>>> import numpy as np
>>> import numpy.linalg as la
>>> np.set_printoptions(precision=3, suppress=True, linewidth=100)
>>> def rnd(a):
...     return np.round(a, 3) + 0
... 
>>> A = np.load("m.npy")
>>> A
array([[-4, -2,  0,  0,  0,  0],
       [ 1, -2,  0,  0,  0,  0],
       [ 0, -4,  0,  0,  0,  0],
       [ 0,  0, -4, -2,  0,  0],
       [ 0,  0,  1, -2,  0,  0],
       [ 0,  0,  0, -4,  0,  0],
       [ 0,  0,  0,  0, -4, -2],
       [ 0,  0,  0,  0,  1, -2],
       [ 0,  0,  0,  0,  0, -4]])
>>> q, evecs = la.qr(A[:, :2])[0], la.qr(A[:, 2:])[0]
>>> sigma = la.svd(q.T @ evecs, compute_uv=False)
>>> np.degrees(np.arccos(sigma.clip(0, 1)))
array([90., 90.])
>>> (sigma > 0.9).sum()
np.int64(0)
>>> x = np.array([0, 2, 0, 1, 0, 0])
>>> target = A @ x
>>> rnd(la.lstsq(A, target)[0])
array([0., 2., 0., 1., 0., 0.])
>>> target
array([-4, -4, -8, -2, -2, -4,  0,  0,  0])
>>> rnd(la.solve(A.T @ A, A.T @ target))
array([0., 2., 0., 1., 0., 0.])
>>> rng = np.random.default_rng(623941)
>>> target = target + 0.1 * rng.normal(size=9)
>>> rnd(target)
array([-3.964, -3.794, -8.107, -2.024, -1.836, -4.175, -0.049, -0.09 , -0.051])
>>> b, *_ = la.lstsq(A, target)
>>> rnd(A.T @ (target - A @ b))
array([0., 0., 0., 0., 0., 0.])
>>> cov = A.T @ A
>>> (A @ A.T).shape
(9, 9)
>>> cov
array([[17,  6,  0,  0,  0,  0],
       [ 6, 24,  0,  0,  0,  0],
       [ 0,  0, 17,  6,  0,  0],
       [ 0,  0,  6, 24,  0,  0],
       [ 0,  0,  0,  0, 17,  6],
       [ 0,  0,  0,  0,  6, 24]])
>>> w1 = np.array([[1, 0, 3, 0, 1, 1],
...     [1, 3, 1, 0, 1, 3],
...     [1, 3, 0, 0, 1, 2],
...     [3, 2, 0, 3, 3, 3],
...     [3, 0, 2, 2, 3, 2],
...     [2, 3, 2, 3, 3, 1]])
>>> b = np.array([0, -3, -5, -4, 8, 1])
>>> act = np.maximum(A @ w1 + b, 0)
>>> act
array([[0, 0, 0, 0, 2, 0],
       [0, 0, 0, 0, 7, 0],
       [0, 0, 0, 0, 4, 0],
       [0, 0, 0, 0, 0, 0],
       [0, 0, 0, 0, 3, 0],
       [0, 0, 0, 0, 0, 0],
       [0, 0, 0, 0, 0, 0],
       [0, 0, 0, 0, 5, 1],
       [0, 0, 0, 0, 0, 0]])
>>> la.matrix_rank(act)
np.int64(2)
>>> basis = np.array([[2, -1, -2],
...     [0, 2, -1],
...     [0, -2, -1],
...     [-1, 2, 2],
...     [-1, 1, -1],
...     [1, 0, 0]])
>>> (act @ basis).round(6).argmax(axis=1)
array([1, 1, 1, 0, 1, 0, 0, 1, 0])
>>> t = np.sort(rng.uniform(-2, 2, 19))
>>> K = np.c_[t, t ** 2, t ** 3] @ np.array([[-8, -2, 6], [9, -5, 8], [-4, 3, 4]])
>>> rnd(K)
array([[ 77.855, -36.41 , -10.567],
       [ 56.57 , -24.288,  -6.246],
       [ 37.524, -14.041,  -3.417],
       [ 18.027,  -4.7  ,  -1.861],
       [ 10.453,  -1.755,  -1.628],
       [  5.133,  -0.241,  -1.396],
       [  4.153,  -0.054,  -1.301],
       [  3.082,   0.097,  -1.149],
       [ -0.32 ,  -0.092,   0.266],
       [ -0.556,  -0.179,   0.502],
       [ -0.559,  -0.18 ,   0.505],
       [ -1.493,  -0.759,   2.045],
       [ -2.164,  -1.685,   4.839],
       [ -3.553,  -4.416,  25.648],
       [ -3.733,  -4.451,  27.632],
       [ -4.125,  -4.447,  31.487],
       [ -6.445,  -3.556,  48.321],
       [ -8.271,  -2.49 ,  58.524],
       [-10.717,  -0.887,  70.339]])
>>> x = np.array([3, 3, 3])
>>> target = K @ x
>>> rnd(la.solve(K.T @ K, K.T @ target))
array([3., 3., 3.])
>>> rnd(la.pinv(K) @ K)
array([[1., 0., 0.],
       [0., 1., 0.],
       [0., 0., 1.]])
>>> rnd(la.lstsq(K, target)[0])
array([3., 3., 3.])
>>> target = target + 0.05 * rng.normal(size=19)
>>> rnd(target)
array([ 92.635,  78.176,  60.191,  34.413,  21.224,  10.646,   8.439,   6.088,  -0.47 ,  -0.654,
        -0.721,  -0.613,   2.973,  53.064,  58.257,  68.777, 114.998, 143.258, 176.17 ])
>>> b, *_ = la.lstsq(K, target)
>>> b.round()
array([3., 3., 3.])
>>> [round(float(la.norm(la.solve(K.T @ K + lam * np.eye(3), K.T @ target))), 2) for lam in (0, 1, 10, 100)]
[5.2, 5.15, 4.73, 3.35]
>>> rnd(K.T @ (target - K @ b))
array([0., 0., 0.])
>>> J = np.array([[-1, -2, 0, 0], [3, 2, 0, 0], [0, 0, -2, -2], [0, 0, 2, -2]])
>>> J
array([[-1, -2,  0,  0],
       [ 3,  2,  0,  0],
       [ 0,  0, -2, -2],
       [ 0,  0,  2, -2]])
>>> A2 = la.inv(J)
>>> (np.abs(A2) > 1e-9).astype(int)
array([[1, 1, 0, 0],
       [1, 1, 0, 0],
       [0, 0, 1, 1],
       [0, 0, 1, 1]])
>>> rnd(A2)
array([[ 0.5 ,  0.5 ,  0.  ,  0.  ],
       [-0.75, -0.25,  0.  ,  0.  ],
       [ 0.  ,  0.  , -0.25,  0.25],
       [ 0.  ,  0.  , -0.25, -0.25]])
>>> rnd(J @ A2)
array([[1., 0., 0., 0.],
       [0., 1., 0., 0.],
       [0., 0., 1., 0.],
       [0., 0., 0., 1.]])
>>> rnd(la.cond(J))
np.float64(4.266)
>>> rnd(la.det(J) * la.det(A2))
np.float64(1.0)
>>> x = np.array([5, 2, 3, 1])
>>> a = np.maximum(A2 @ x, 0)
>>> rnd(A2.T @ a)
array([1.75, 1.75, 0.  , 0.  ])
>>> np.flatnonzero(la.matrix_power((J != 0) + (J.T != 0) + np.eye(4), 4)[0])
array([0, 1])
>>> (J != 0).astype(int)
array([[1, 1, 0, 0],
       [1, 1, 0, 0],
       [0, 0, 1, 1],
       [0, 0, 1, 1]])
>>> rnd(la.det(J))
np.float64(32.0)
>>> feats = np.loadtxt("out12.csv", delimiter=",")
>>> rnd(feats)
array([[ 1.   ,  0.   ,  0.   ],
       [ 0.   ,  0.966, -0.259],
       [ 0.   ,  0.259,  0.966]])
>>> A2 = np.array([[3, -2, -1], [3, -1, 0]])
>>> basis = np.kron(A2, J)
>>> la.matrix_rank(basis)
np.int64(8)
>>> rnd(la.norm(basis, 2)), rnd(la.norm(A2, 2) * la.norm(J, 2))
(np.float64(19.887), np.float64(19.887))
>>> M = np.loadtxt("test8.csv", delimiter=",")
>>> M
array([[ 3.,  1.,  0.,  0.],
       [ 1., -2.,  0.,  0.],
       [ 0.,  0.,  3.,  1.],
       [ 0.,  0.,  1., -2.]])
>>> rnd(la.norm(M) ** 2 / la.norm(M, 2) ** 2)
np.float64(2.943)
>>> rnd(la.norm(M, axis=0))
array([3.162, 2.236, 3.162, 2.236])
>>> rnd(la.norm(M, 1)), rnd(la.norm(M, np.inf))
(np.float64(4.0), np.float64(4.0))
>>> f, g = M[0], M[2]
>>> f @ g
np.float64(0.0)
>>> p = (f @ g) / (f @ f) * f
>>> la.matrix_rank(np.outer(f, g))
np.int64(1)
>>> p
array([0., 0., 0., 0.])
>>> (g - p) @ f
np.float64(0.0)
>>> np.outer(f, g)
array([[0., 0., 9., 3.],
       [0., 0., 3., 1.],
       [0., 0., 0., 0.],
       [0., 0., 0., 0.]])
>>> rnd(la.norm(f + g) ** 2 + la.norm(f - g) ** 2)
np.float64(40.0)
>>> A2 = M[0, 0] * M[1:] - np.outer(M[1:, 0], M[0])
>>> A2
array([[ 0., -7.,  0.,  0.],
       [ 0.,  0.,  9.,  3.],
       [ 0.,  0.,  3., -6.]])
>>> rnd(M[:, 0] / M[0, 0])
array([1.   , 0.333, 0.   , 0.   ])
>>> la.matrix_rank(A2), la.matrix_rank(M)
(np.int64(3), np.int64(4))
>>> m1 = np.loadtxt("run16.csv", delimiter=",")
>>> m1
array([[3., 5., 3.],
       [5., 3., 5.],
       [3., 5., 3.]])
>>> ev, evecs = la.eigh(m1)
>>> rnd(la.eigvalsh(m1 @ m1))
array([  0.   ,   7.444, 137.556])
>>> rnd(np.abs(evecs[:, -1]))
array([0.549, 0.629, 0.549])
>>> np.abs(evecs[:, -1]).round(6).argmax()
np.int64(1)
>>> rnd(la.svd(m1, compute_uv=False))
array([11.728,  2.728,  0.   ])
>>> np.unique(ev.round(6) + 0, return_counts=True)[1]
array([1, 1, 1])
>>> (ev > 1e-8).sum(), (ev < -1e-8).sum()
(np.int64(1), np.int64(1))
>>> rnd(la.eigvalsh(m1 + -2 * np.eye(3)))
array([-4.728, -2.   ,  9.728])
>>> left, sigma, Vh = la.svd(m1)
>>> np.argmax(sigma[:-1] / (sigma[1:] + 1e-6)) + 1
np.int64(2)
>>> rnd(sigma)
array([11.728,  2.728,  0.   ])
>>> A2 = left[:, :2] @ np.diag(sigma[:2]) @ Vh[:2]
>>> rnd(la.norm(m1 - A2, 2)), rnd(sigma[2])
(np.float64(0.0), np.float64(0.0))
>>> rnd(np.abs(m1 - A2).max())
np.float64(0.0)
>>> la.matrix_rank(A2)
np.int64(2)
>>> T = np.stack([m1, -1 * m1, m1[::-1]])
>>> T.shape
(3, 3, 3)
>>> rnd(la.norm(T, axis=(1, 2)))
array([12.042, 12.042, 12.042])
>>> la.matrix_rank(T.reshape(3, -1))
np.int64(1)
>>> np.einsum("bij,cij->bc", T, T)
array([[ 145., -145.,  145.],
       [-145.,  145., -145.],
       [ 145., -145.,  145.]])
>>> (T @ m1.T).shape
(3, 3, 3)
>>> ev, evecs = la.eigh(M)
>>> np.unique(ev.round(6) + 0, return_counts=True)[1]
array([2, 2])
>>> rnd(ev)
array([-2.193, -2.193,  3.193,  3.193])
>>> rnd(evecs.T @ M @ evecs)
array([[-2.193,  0.   ,  0.   ,  0.   ],
       [ 0.   , -2.193,  0.   ,  0.   ],
       [ 0.   ,  0.   ,  3.193,  0.   ],
       [ 0.   ,  0.   ,  0.   ,  3.193]])
>>> rnd(evecs.T @ evecs)
array([[1., 0., 0., 0.],
       [0., 1., 0., 0.],
       [0., 0., 1., 0.],
       [0., 0., 0., 1.]])
>>> rnd(ev.sum()), np.trace(M)
(np.float64(2.0), np.float64(2.0))
>>> rnd(evecs @ np.diag(ev) @ evecs.T)
array([[ 3.,  1.,  0.,  0.],
       [ 1., -2.,  0.,  0.],
       [ 0.,  0.,  3.,  1.],
       [ 0.,  0.,  1., -2.]])
>>> rnd(la.eigvalsh(M @ M))
array([ 4.807,  4.807, 10.193, 10.193])
>>> (ev > 1e-8).sum(), (ev < -1e-8).sum()
(np.int64(2), np.int64(2))
>>> data = np.array([[18, -6, 27, -9], [0, -10, 0, -15], [9, -3, 0, 0], [0, -5, 0, 0]])
>>> rnd(la.norm(data, axis=1))
array([34.205, 18.028,  9.487,  5.   ])
>>> la.norm(data, axis=1).argmax()
np.int64(0)
>>> rnd(la.norm(data, 1)), rnd(la.norm(data, np.inf))
(np.float64(27.0), np.float64(60.0))
>>> E = np.array([[0.3, 0.4, 0.5], [1.4, -0.2, 0.7], [-0.9, 1.2, 0.5]])
>>> E[1] = E[2] + 0.02 * rng.normal(size=3)
>>> rnd(E)
array([[ 0.3  ,  0.4  ,  0.5  ],
       [-0.886,  1.186,  0.506],
       [-0.9  ,  1.2  ,  0.5  ]])
>>> t = np.radians(72)
>>> r_ = np.eye(3)
>>> r_[2, 2] = r_[1, 1] = np.cos(t)
>>> r_[2, 1], r_[1, 2] = -np.sin(t), np.sin(t)
>>> rnd(r_)
array([[ 1.   ,  0.   ,  0.   ],
       [ 0.   ,  0.309,  0.951],
       [ 0.   , -0.951,  0.309]])
>>> A2 = E @ r_.T
>>> rnd(A2)
array([[ 0.3  ,  0.599, -0.226],
       [-0.886,  0.847, -0.972],
       [-0.9  ,  0.846, -0.987]])
>>> np.allclose(la.norm(E, axis=1), la.norm(A2, axis=1))
True
